$ python3 -q
>>> import numpy as np
>>> import numpy.linalg as la
>>> np.set_printoptions(precision=3, suppress=True, linewidth=140)
>>> X = np.loadtxt("arr.csv", delimiter=",")
>>> X
array([[1.   , 0.2  , 0.04 , 0.008, 0.002, 0.   , 0.   , 0.   , 0.   , 0.   , 0.   ],
       [0.2  , 1.   , 0.2  , 0.04 , 0.008, 0.002, 0.   , 0.   , 0.   , 0.   , 0.   ],
       [0.04 , 0.2  , 1.   , 0.2  , 0.04 , 0.008, 0.002, 0.   , 0.   , 0.   , 0.   ],
       [0.008, 0.04 , 0.2  , 1.   , 0.2  , 0.04 , 0.008, 0.002, 0.   , 0.   , 0.   ],
       [0.002, 0.008, 0.04 , 0.2  , 1.   , 0.2  , 0.04 , 0.008, 0.002, 0.   , 0.   ],
       [0.   , 0.002, 0.008, 0.04 , 0.2  , 1.   , 0.2  , 0.04 , 0.008, 0.002, 0.   ],
       [0.   , 0.   , 0.002, 0.008, 0.04 , 0.2  , 1.   , 0.2  , 0.04 , 0.008, 0.002],
       [0.   , 0.   , 0.   , 0.002, 0.008, 0.04 , 0.2  , 1.   , 0.2  , 0.04 , 0.008],
       [0.   , 0.   , 0.   , 0.   , 0.002, 0.008, 0.04 , 0.2  , 1.   , 0.2  , 0.04 ],
       [0.   , 0.   , 0.   , 0.   , 0.   , 0.002, 0.008, 0.04 , 0.2  , 1.   , 0.2  ],
       [0.   , 0.   , 0.   , 0.   , 0.   , 0.   , 0.002, 0.008, 0.04 , 0.2  , 1.   ]])
>>> f = np.array([-3, 7])
>>> np.convolve(X[3], f)
array([-0.024, -0.064, -0.32 , -1.6  ,  6.4  ,  1.28 ,  0.256,  0.05 ,  0.014,  0.   ,  0.   ,  0.   ])
>>> rng = np.random.default_rng(76)
>>> labels = rng.permutation(11)
>>> labels
array([ 0,  6, 10,  9,  7,  2,  4,  3,  1,  5,  8])
>>> other = X[labels][:, labels]
>>> np.trace(other)
np.float64(11.0)
>>> np.allclose(other, X)
False
>>> U, sv, Vh = la.svd(X, full_matrices=False)
>>> np.allclose(U * sv @ Vh, X)
True
>>> np.round(U.T @ U, 3) + 0
array([[1., 0., 0., 0., 0., 0., 0., 0., 0., 0., 0.],
       [0., 1., 0., 0., 0., 0., 0., 0., 0., 0., 0.],
       [0., 0., 1., 0., 0., 0., 0., 0., 0., 0., 0.],
       [0., 0., 0., 1., 0., 0., 0., 0., 0., 0., 0.],
       [0., 0., 0., 0., 1., 0., 0., 0., 0., 0., 0.],
       [0., 0., 0., 0., 0., 1., 0., 0., 0., 0., 0.],
       [0., 0., 0., 0., 0., 0., 1., 0., 0., 0., 0.],
       [0., 0., 0., 0., 0., 0., 0., 1., 0., 0., 0.],
       [0., 0., 0., 0., 0., 0., 0., 0., 1., 0., 0.],
       [0., 0., 0., 0., 0., 0., 0., 0., 0., 1., 0.],
       [0., 0., 0., 0., 0., 0., 0., 0., 0., 0., 1.]])
>>> np.round(np.sqrt((sv ** 2).sum()), 3), round(la.norm(X), 3)
(np.float64(3.439), np.float64(3.439))
>>> np.cumsum(sv ** 2) / np.sum(sv ** 2)
array([0.183, 0.347, 0.485, 0.598, 0.69 , 0.764, 0.825, 0.876, 0.921, 0.962, 1.   ])
>>> sv / sv[0]
array([1.   , 0.946, 0.87 , 0.787, 0.706, 0.636, 0.577, 0.53 , 0.495, 0.471, 0.458])
>>> np.round(Vh @ Vh.T, 3) + 0
array([[1., 0., 0., 0., 0., 0., 0., 0., 0., 0., 0.],
       [0., 1., 0., 0., 0., 0., 0., 0., 0., 0., 0.],
       [0., 0., 1., 0., 0., 0., 0., 0., 0., 0., 0.],
       [0., 0., 0., 1., 0., 0., 0., 0., 0., 0., 0.],
       [0., 0., 0., 0., 1., 0., 0., 0., 0., 0., 0.],
       [0., 0., 0., 0., 0., 1., 0., 0., 0., 0., 0.],
       [0., 0., 0., 0., 0., 0., 1., 0., 0., 0., 0.],
       [0., 0., 0., 0., 0., 0., 0., 1., 0., 0., 0.],
       [0., 0., 0., 0., 0., 0., 0., 0., 1., 0., 0.],
       [0., 0., 0., 0., 0., 0., 0., 0., 0., 1., 0.],
       [0., 0., 0., 0., 0., 0., 0., 0., 0., 0., 1.]])
>>> U.shape, sv.shape, Vh.shape
((11, 11), (11,), (11, 11))
>>> w, vecs = la.eigh(X)
>>> la.svd(X, compute_uv=False)
array([1.471, 1.392, 1.28 , 1.157, 1.039, 0.936, 0.849, 0.78 , 0.728, 0.693, 0.674])
>>> la.eigvalsh(X @ X)
array([0.454, 0.481, 0.53 , 0.608, 0.721, 0.875, 1.08 , 1.339, 1.639, 1.938, 2.164])
>>> Lm = la.cholesky(X)
>>> X / np.sqrt(np.outer(np.diag(X), np.diag(X)))
array([[1.   , 0.2  , 0.04 , 0.008, 0.002, 0.   , 0.   , 0.   , 0.   , 0.   , 0.   ],
       [0.2  , 1.   , 0.2  , 0.04 , 0.008, 0.002, 0.   , 0.   , 0.   , 0.   , 0.   ],
       [0.04 , 0.2  , 1.   , 0.2  , 0.04 , 0.008, 0.002, 0.   , 0.   , 0.   , 0.   ],
       [0.008, 0.04 , 0.2  , 1.   , 0.2  , 0.04 , 0.008, 0.002, 0.   , 0.   , 0.   ],
       [0.002, 0.008, 0.04 , 0.2  , 1.   , 0.2  , 0.04 , 0.008, 0.002, 0.   , 0.   ],
       [0.   , 0.002, 0.008, 0.04 , 0.2  , 1.   , 0.2  , 0.04 , 0.008, 0.002, 0.   ],
       [0.   , 0.   , 0.002, 0.008, 0.04 , 0.2  , 1.   , 0.2  , 0.04 , 0.008, 0.002],
       [0.   , 0.   , 0.   , 0.002, 0.008, 0.04 , 0.2  , 1.   , 0.2  , 0.04 , 0.008],
       [0.   , 0.   , 0.   , 0.   , 0.002, 0.008, 0.04 , 0.2  , 1.   , 0.2  , 0.04 ],
       [0.   , 0.   , 0.   , 0.   , 0.   , 0.002, 0.008, 0.04 , 0.2  , 1.   , 0.2  ],
       [0.   , 0.   , 0.   , 0.   , 0.   , 0.   , 0.002, 0.008, 0.04 , 0.2  , 1.   ]])
>>> Lm @ Lm.T
array([[1.   , 0.2  , 0.04 , 0.008, 0.002, 0.   , 0.   , 0.   , 0.   , 0.   , 0.   ],
       [0.2  , 1.   , 0.2  , 0.04 , 0.008, 0.002, 0.   , 0.   , 0.   , 0.   , 0.   ],
       [0.04 , 0.2  , 1.   , 0.2  , 0.04 , 0.008, 0.002, 0.   , 0.   , 0.   , 0.   ],
       [0.008, 0.04 , 0.2  , 1.   , 0.2  , 0.04 , 0.008, 0.002, 0.   , 0.   , 0.   ],
       [0.002, 0.008, 0.04 , 0.2  , 1.   , 0.2  , 0.04 , 0.008, 0.002, 0.   , 0.   ],
       [0.   , 0.002, 0.008, 0.04 , 0.2  , 1.   , 0.2  , 0.04 , 0.008, 0.002, 0.   ],
       [0.   , 0.   , 0.002, 0.008, 0.04 , 0.2  , 1.   , 0.2  , 0.04 , 0.008, 0.002],
       [0.   , 0.   , 0.   , 0.002, 0.008, 0.04 , 0.2  , 1.   , 0.2  , 0.04 , 0.008],
       [0.   , 0.   , 0.   , 0.   , 0.002, 0.008, 0.04 , 0.2  , 1.   , 0.2  , 0.04 ],
       [0.   , 0.   , 0.   , 0.   , 0.   , 0.002, 0.008, 0.04 , 0.2  , 1.   , 0.2  ],
       [0.   , 0.   , 0.   , 0.   , 0.   , 0.   , 0.002, 0.008, 0.04 , 0.2  , 1.   ]])
>>> np.diag(Lm) ** 2
array([1.  , 0.96, 0.96, 0.96, 0.96, 0.96, 0.96, 0.96, 0.96, 0.96, 0.96])
>>> feats = np.array([[6.0, 1.0, 1.0, 1.0, 1.0, 1.0],
...     [1.0, 6.0, 1.0, 1.0, 1.0, 1.0],
...     [1.0, 1.0, 6.0, 1.0, 1.0, 1.0],
...     [1.0, 1.0, 1.0, 6.0, 1.0, 1.0],
...     [1.0, 1.0, 1.0, 1.0, 6.0, 1.0],
...     [1.0, 1.0, 1.0, 1.0, 1.0, 6.0]])
>>> f = np.array([0, 4, 5, 3, 1, 3])
>>> other = feats + np.outer(f, np.eye(6)[2])
>>> la.matrix_rank(other - feats)
np.int64(1)
>>> round(float(np.abs(la.eigvals(feats)).max()), 3)
11.0
>>> la.matrix_power(feats, 3)
array([[326., 201., 201., 201., 201., 201.],
       [201., 326., 201., 201., 201., 201.],
       [201., 201., 326., 201., 201., 201.],
       [201., 201., 201., 326., 201., 201.],
       [201., 201., 201., 201., 326., 201.],
       [201., 201., 201., 201., 201., 326.]])
>>> np.allclose(feats @ feats.T, feats.T @ feats)
True
>>> T = np.stack([feats, 3 * feats, feats[::-1]])
>>> (T @ feats.T).shape
(3, 6, 6)
>>> la.matrix_rank(T.reshape(3, -1))
np.int64(2)
>>> m1 = np.loadtxt("w.csv", delimiter=",")
>>> m1
array([[ -1.,  -1.,   2.,   2.,   0.,   1.,   0.,   1.,   1.,  -3.,   5.],
       [ -2.,  -2.,   0.,  -1.,  -1.,   1.,   1.,   2.,   3.,   2.,  15.],
       [  1.,   2.,   1.,   1.,  -3.,  -2.,   1.,   0.,  -2.,   3., -10.],
       [  3.,  -3.,  -2.,   3.,  -3.,  -3.,   3.,   2.,  -1.,   3.,  -5.],
       [ -1.,  -3.,   3.,  -1.,  -2.,  -1.,   2.,   2.,   1.,   3.,   5.],
       [ -3.,  -3.,   1.,  -1.,   2.,   1.,   3.,   1.,  -1.,   2.,  -5.],
       [  0.,   2.,   0.,   0.,   3.,  -2.,   0.,  -2.,   3.,  -3.,  15.]])
>>> other = m1[0, 0] * m1[1:] - np.outer(m1[1:, 0], m1[0])
>>> other
array([[  0.,   0.,   4.,   5.,   1.,   1.,  -1.,   0.,  -1.,  -8.,  -5.],
       [  0.,  -1.,  -3.,  -3.,   3.,   1.,  -1.,  -1.,   1.,   0.,   5.],
       [  0.,   6.,  -4.,  -9.,   3.,   0.,  -3.,  -5.,  -2.,   6., -10.],
       [  0.,   2.,  -1.,   3.,   2.,   2.,  -2.,  -1.,   0.,  -6.,   0.],
       [  0.,   0.,   5.,   7.,  -2.,   2.,  -3.,   2.,   4., -11.,  20.],
       [  0.,  -2.,  -0.,  -0.,  -3.,   2.,  -0.,   2.,  -3.,   3., -15.]])
>>> la.matrix_rank(other), la.matrix_rank(m1)
(np.int64(6), np.int64(7))
>>> np.flatnonzero(~other.round(6).any(axis=1))
array([], dtype=int64)
>>> la.rank(m1)
Traceback (most recent call last):
  File "<python-input-44>", line 1, in <module>
    la.rank(m1)
    ^^^^^^^
AttributeError: module 'numpy.linalg' has no attribute 'rank'
>>> m1.sum(axis=0)
array([-3., -8.,  5.,  3., -4., -5., 10.,  6.,  4.,  7., 20.])
>>> np.diff(m1, axis=0)
array([[ -1.,  -1.,  -2.,  -3.,  -1.,   0.,   1.,   1.,   2.,   5.,  10.],
       [  3.,   4.,   1.,   2.,  -2.,  -3.,   0.,  -2.,  -5.,   1., -25.],
       [  2.,  -5.,  -3.,   2.,   0.,  -1.,   2.,   2.,   1.,   0.,   5.],
       [ -4.,   0.,   5.,  -4.,   1.,   2.,  -1.,   0.,   2.,   0.,  10.],
       [ -2.,   0.,  -2.,   0.,   4.,   2.,   1.,  -1.,  -2.,  -1., -10.],
       [  3.,   5.,  -1.,   1.,   1.,  -3.,  -3.,  -3.,   4.,  -5.,  20.]])
>>> np.zeros(7, 11)
Traceback (most recent call last):
  File "<python-input-47>", line 1, in <module>
    np.zeros(7, 11)
    ~~~~~~~~^^^^^^^
TypeError: Cannot interpret '11' as a data type
>>> la.matrix_rank(m1)
np.int64(7)
>>> F = np.load("dump.npy")
>>> F
array([[  0.7,  -0.8,   0.6,  -0.5,  -0.3,   1.1,   0. , -26. ,   0.1,   1. ,   0.4,   1.9],
       [ -0.8,   0.8,   0.4,  -1.6,  -0.6,   0. ,   1.4,  -4. ,   1.1,  -0.4,   0.4,  -0.7],
       [ -0.4,  -0.8,   0. ,   0.7,   0.5,  -0.7,   1.5,  -2. ,   0.3,  -0.7,   1.8,  -0.9],
       [  0.5,  -0.3,   0.1,  -0.2,  -0.5,   0.7,   0.8, -42. ,   0.2,   0.4,  -0.3,   1.3],
       [  1.1,   1.9,   0.3,   1. ,  -0.3,   0.4,   1.3, -24. ,  -0.2,  -0.8,  -0.3,   0.2],
       [  1. ,  -0.6,  -1.8,  -0.9,  -1.2,   0.3,  -0.3,  -6. ,   0.8,   0.9,   1.6,  -1.6],
       [ -2. ,  -0.9,   0.2,  -0.6,   0.6,  -1. ,  -0.8,  10. ,   0.5,   0.3,   0.5,   0.3],
       [  1.3,   0.5,  -1.6,  -0.3,   0. ,   0.6,   0. , -14. ,  -1.5,   0. ,  -1.7,  -0.6]])
>>> other = F + rng.integers(-2, 3, (8, 1)) @ rng.integers(-2, 3, (1, 12))
>>> other
array([[  1.7,  -2.8,   2.6,  -0.5,   1.7,   3.1,   1. , -27. ,   1.1,  -1. ,   1.4,   3.9],
       [  0.2,  -1.2,   2.4,  -1.6,   1.4,   2. ,   2.4,  -5. ,   2.1,  -2.4,   1.4,   1.3],
       [ -0.4,  -0.8,   0. ,   0.7,   0.5,  -0.7,   1.5,  -2. ,   0.3,  -0.7,   1.8,  -0.9],
       [  1.5,  -2.3,   2.1,  -0.2,   1.5,   2.7,   1.8, -43. ,   1.2,  -1.6,   0.7,   3.3],
       [ -0.9,   5.9,  -3.7,   1. ,  -4.3,  -3.6,  -0.7, -22. ,  -2.2,   3.2,  -2.3,  -3.8],
       [ -1. ,   3.4,  -5.8,  -0.9,  -5.2,  -3.7,  -2.3,  -4. ,  -1.2,   4.9,  -0.4,  -5.6],
       [ -1. ,  -2.9,   2.2,  -0.6,   2.6,   1. ,   0.2,   9. ,   1.5,  -1.7,   1.5,   2.3],
       [ -0.7,   4.5,  -5.6,  -0.3,  -4. ,  -3.4,  -2. , -12. ,  -3.5,   4. ,  -3.7,  -4.6]])
>>> other - F
array([[ 1., -2.,  2.,  0.,  2.,  2.,  1., -1.,  1., -2.,  1.,  2.],
       [ 1., -2.,  2.,  0.,  2.,  2.,  1., -1.,  1., -2.,  1.,  2.],
       [ 0.,  0.,  0.,  0.,  0.,  0.,  0.,  0.,  0.,  0.,  0.,  0.],
       [ 1., -2.,  2.,  0.,  2.,  2.,  1., -1.,  1., -2.,  1.,  2.],
       [-2.,  4., -4.,  0., -4., -4., -2.,  2., -2.,  4., -2., -4.],
       [-2.,  4., -4.,  0., -4., -4., -2.,  2., -2.,  4., -2., -4.],
       [ 1., -2.,  2.,  0.,  2.,  2.,  1., -1.,  1., -2.,  1.,  2.],
       [-2.,  4., -4.,  0., -4., -4., -2.,  2., -2.,  4., -2., -4.]])
>>> la.matrix_rank(other - F, tol=1e-8)
np.int64(1)
